$ ipython --no-banner

In [1]: import numpy as np

In [2]: import numpy.linalg as la

In [3]: np.set_printoptions(precision=3, suppress=True, linewidth=100)

In [4]: F = np.loadtxt("dump.csv", delimiter=",")

In [5]: F
Out[5]: 
array([[ 5.,  5.,  5.,  5.,  5.,  5.],
       [ 5., 10., 10., 10., 10., 10.],
       [ 5., 10., 15., 15., 15., 15.],
       [ 5., 10., 15., 20., 20., 20.],
       [ 5., 10., 15., 20., 25., 25.],
       [ 5., 10., 15., 20., 25., 30.]])

In [6]: W1 = np.array([[-2, -1, 1, -1, -3],
   ...:     [-2, -3, 2, 3, 3],
   ...:     [1, -3, -1, -2, 0],
   ...:     [2, 3, 2, -3, -3],
   ...:     [1, -3, -1, 1, 3],
   ...:     [3, -3, -1, -3, 1]])

In [7]: c = np.array([3, 2, 1, 4, 3])

In [8]: hid = np.maximum(F @ W1 + c, 0)

In [9]: hid
Out[9]: 
array([[ 18.,   0.,  11.,   0.,   8.],
       [ 43.,   0.,  16.,   0.,  28.],
       [ 78.,   0.,  11.,   0.,  33.],
       [108.,   0.,  11.,   0.,  38.],
       [128.,   0.,   1.,   0.,  58.],
       [143.,   0.,   0.,   0.,  63.]])

In [10]: la.matrix_rank(hid)
Out[10]: np.int64(3)

In [11]: (hid > 0).astype(int)
Out[11]: 
array([[1, 0, 1, 0, 1],
       [1, 0, 1, 0, 1],
       [1, 0, 1, 0, 1],
       [1, 0, 1, 0, 1],
       [1, 0, 1, 0, 1],
       [1, 0, 0, 0, 1]])

In [12]: (hid > 0).mean(axis=0)
Out[12]: array([1.   , 0.   , 0.833, 0.   , 1.   ])

In [13]: cent = np.array([[2, -1], [3, 3], [3, -3], [3, 2], [-2, -1]])

In [14]: hid @ cent
Out[14]: 
array([[  53.,  -59.],
       [  78., -119.],
       [ 123., -144.],
       [ 173., -179.],
       [ 143., -189.],
       [ 160., -206.]])

In [15]: u = np.array([-2, 2, -1, 2, -1, 1])

In [16]: B = F + np.outer(u, np.eye(6)[4])

In [17]: round(la.det(B) / la.det(F), 3), np.round(1 + la.solve(F, u)[4], 3)
Out[17]: (np.float64(0.0), np.float64(0.0))

In [18]: la.matrix_rank(B - F)
Out[18]: np.int64(1)

In [19]: rng = np.random.default_rng(280995)

In [20]: B = F + rng.integers(-2, 3, (6, 1)) @ rng.integers(-2, 3, (1, 6))

In [21]: B
Out[21]: 
array([[ 3.,  7.,  3.,  3.,  1.,  5.],
       [ 5., 10., 10., 10., 10., 10.],
       [ 4., 11., 14., 14., 13., 15.],
       [ 7.,  8., 17., 22., 24., 20.],
       [ 4., 11., 14., 19., 23., 25.],
       [ 5., 10., 15., 20., 25., 30.]])

In [22]: la.matrix_rank(B - F, tol=1e-8)
Out[22]: np.int64(1)

In [23]: vec = np.ones(6)

In [24]: for _ in range(6):
    ...:     vec = F @ vec
    ...:     vec /= la.norm(vec)
    ...:     print(round(vec @ F @ vec, 3))
    ...: 
85.924
86.033
86.034
86.034
86.034
86.034

In [25]: round(float(la.eigvalsh(F)[-1]), 3)
Out[25]: 86.034

In [26]: W0 = np.loadtxt("w.csv", delimiter=",")

In [27]: W0
Out[27]: 
array([[ 0.687,  0.23 , -0.195,  0.279, -0.121,  0.067, -0.143,  0.079],
       [ 0.23 ,  0.758,  0.081, -0.342,  0.025, -0.014, -0.07 ,  0.034],
       [-0.195,  0.081,  0.824,  0.057, -0.131,  0.072, -0.241,  0.129],
       [ 0.279, -0.342,  0.057,  0.495, -0.012,  0.006, -0.203,  0.103],
       [-0.121,  0.025, -0.131, -0.012,  0.897,  0.057, -0.21 ,  0.112],
       [ 0.067, -0.014,  0.072,  0.006,  0.057,  0.969,  0.116, -0.062],
       [-0.143, -0.07 , -0.241, -0.203, -0.21 ,  0.116,  0.509,  0.26 ],
       [ 0.079,  0.034,  0.129,  0.103,  0.112, -0.062,  0.26 ,  0.862]])

In [28]: rank = la.matrix_rank(W0)

In [29]: rank
Out[29]: np.int64(6)

In [30]: ns = la.svd(W0)[2][rank:].T

In [31]: [int(la.matrix_rank(np.delete(W0, i, axis=0))) for i in range(8)]
Out[31]: [6, 6, 6, 6, 6, 6, 6, 6]

In [32]: np.allclose(W0 @ ns, 0)
Out[32]: True

In [33]: evals, V = la.eigh(W0)

In [34]: vec = np.array([-3, 3, -1, 0, -3, 1, -1, 2])

In [35]: V * np.maximum(evals, 0) @ V.T
Out[35]: 
array([[ 0.687,  0.23 , -0.195,  0.279, -0.121,  0.067, -0.143,  0.079],
       [ 0.23 ,  0.758,  0.081, -0.342,  0.025, -0.014, -0.07 ,  0.034],
       [-0.195,  0.081,  0.824,  0.057, -0.131,  0.072, -0.241,  0.129],
       [ 0.279, -0.342,  0.057,  0.495, -0.012,  0.006, -0.203,  0.103],
       [-0.121,  0.025, -0.131, -0.012,  0.897,  0.057, -0.21 ,  0.112],
       [ 0.067, -0.014,  0.072,  0.006,  0.057,  0.969,  0.116, -0.062],
       [-0.143, -0.07 , -0.241, -0.203, -0.21 ,  0.116,  0.509,  0.26 ],
       [ 0.079,  0.034,  0.129,  0.103,  0.112, -0.062,  0.26 ,  0.862]])

In [36]: round(vec @ W0 @ vec, 3)
Out[36]: np.float64(10.526)

In [37]: round(float(vec @ W0 @ vec / (vec @ vec)), 3), round(evals[0], 3), np.round(evals[-1], 3)
Out[37]: (0.31, np.float64(-0.0), np.float64(1.0))

In [38]: vec = np.array([0, 1, 0, 2, 1, 0, 0, 0])

In [39]: np.trace(W0)
Out[39]: np.float64(6.0)

In [40]: np.eye(8) - W0
Out[40]: 
array([[ 0.313, -0.23 ,  0.195, -0.279,  0.121, -0.067,  0.143, -0.079],
       [-0.23 ,  0.242, -0.081,  0.342, -0.025,  0.014,  0.07 , -0.034],
       [ 0.195, -0.081,  0.176, -0.057,  0.131, -0.072,  0.241, -0.129],
       [-0.279,  0.342, -0.057,  0.505,  0.012, -0.006,  0.203, -0.103],
       [ 0.121, -0.025,  0.131,  0.012,  0.103, -0.057,  0.21 , -0.112],
       [-0.067,  0.014, -0.072, -0.006, -0.057,  0.031, -0.116,  0.062],
       [ 0.143,  0.07 ,  0.241,  0.203,  0.21 , -0.116,  0.491, -0.26 ],
       [-0.079, -0.034, -0.129, -0.103, -0.112,  0.062, -0.26 ,  0.138]])

In [41]: W0 @ vec
Out[41]: array([ 0.668,  0.1  ,  0.064,  0.636,  0.898,  0.055, -0.686,  0.353])

In [42]: arr = np.loadtxt("out15.csv", delimiter=",")

In [43]: arr
Out[43]: 
array([[ 0.,  0.,  0.,  0.,  0.,  0.,  0.,  0.,  0.],
       [ 0., -2.,  0.,  0.,  0.,  0.,  0.,  0.,  0.],
       [ 0.,  0.,  0.,  0.,  0.,  0.,  0.,  0.,  0.],
       [ 0.,  0.,  0.,  1.,  0.,  0.,  0.,  0.,  0.],
       [ 0.,  0.,  0.,  0.,  1.,  0.,  0.,  0.,  0.],
       [ 0.,  0.,  0.,  0.,  0.,  1.,  0.,  0.,  0.],
       [ 0.,  0.,  0.,  0.,  0.,  0.,  1.,  0.,  0.],
       [ 0.,  0.,  0.,  0.,  0.,  0.,  0.,  1.,  0.],
       [ 0.,  0.,  0.,  0.,  0.,  0.,  0.,  0., -1.]])

In [44]: # row 2 repeats row 0

In [45]: arr @ la.pinv(arr) @ arr
Out[45]: 
array([[ 0.,  0.,  0.,  0.,  0.,  0.,  0.,  0.,  0.],
       [ 0., -2.,  0.,  0.,  0.,  0.,  0.,  0.,  0.],
       [ 0.,  0.,  0.,  0.,  0.,  0.,  0.,  0.,  0.],
       [ 0.,  0.,  0.,  1.,  0.,  0.,  0.,  0.,  0.],
       [ 0.,  0.,  0.,  0.,  1.,  0.,  0.,  0.,  0.],
       [ 0.,  0.,  0.,  0.,  0.,  1.,  0.,  0.,  0.],
       [ 0.,  0.,  0.,  0.,  0.,  0.,  1.,  0.,  0.],
       [ 0.,  0.,  0.,  0.,  0.,  0.,  0.,  1.,  0.],
       [ 0.,  0.,  0.,  0.,  0.,  0.,  0.,  0., -1.]])

In [46]: np.allclose(arr[:-1].T @ la.lstsq(arr[:-1].T, arr[-1])[0], arr[-1])
Out[46]: False

In [47]: la.lstsq(arr[:-1].T, arr[-1])[2]
Out[47]: np.int32(6)

In [48]: np.round(np.trace(la.pinv(arr) @ arr), 3)
Out[48]: np.float64(7.0)

In [49]: U, sigma, Vt = la.svd(arr)

In [50]: np.argmax(sigma[:-1] / (sigma[1:] + 1e-6)) + 1
Out[50]: np.int64(7)

In [51]: B = U[:, :7] @ np.diag(sigma[:7]) @ Vt[:7]

In [52]: round(la.norm(arr - B, 2), 3), sigma[7]
Out[52]: (np.float64(0.0), np.float64(0.0))

In [53]: round(la.norm(arr - B) / la.norm(arr), 3)
Out[53]: np.float64(0.0)

In [54]: gram = arr.T @ arr

In [55]: la.matrix_rank(gram)
Out[55]: np.int64(7)

In [56]: np.trace(gram), (arr ** 2).sum()
Out[56]: (np.float64(10.0), np.float64(10.0))

In [57]: la.eigvalsh(gram)[::-1]
Out[57]: array([4., 1., 1., 1., 1., 1., 1., 0., 0.])

In [58]: (arr @ arr.T).shape
Out[58]: (9, 9)

In [59]: evals, V = la.eigh(arr)

In [60]: vec = np.array([2, -2, -2, -2, -4, 1, -2, -5, -4])

In [61]: np.round(vec @ arr @ vec / (vec @ vec), 3), evals[0], evals[-1]
Out[61]: (np.float64(0.333), np.float64(-2.0), np.float64(1.0))

In [62]: V * np.abs(evals) @ V.T
Out[62]: 
array([[0., 0., 0., 0., 0., 0., 0., 0., 0.],
       [0., 2., 0., 0., 0., 0., 0., 0., 0.],
       [0., 0., 0., 0., 0., 0., 0., 0., 0.],
       [0., 0., 0., 1., 0., 0., 0., 0., 0.],
       [0., 0., 0., 0., 1., 0., 0., 0., 0.],
       [0., 0., 0., 0., 0., 1., 0., 0., 0.],
       [0., 0., 0., 0., 0., 0., 1., 0., 0.],
       [0., 0., 0., 0., 0., 0., 0., 1., 0.],
       [0., 0., 0., 0., 0., 0., 0., 0., 1.]])

In [63]: np.abs(arr).sum(axis=1).max(), np.abs(evals).max()
Out[63]: (np.float64(2.0), np.float64(2.0))

In [64]: la.eigvalsh(arr[1:, 1:])
Out[64]: array([-2., -1.,  0.,  1.,  1.,  1.,  1.,  1.])
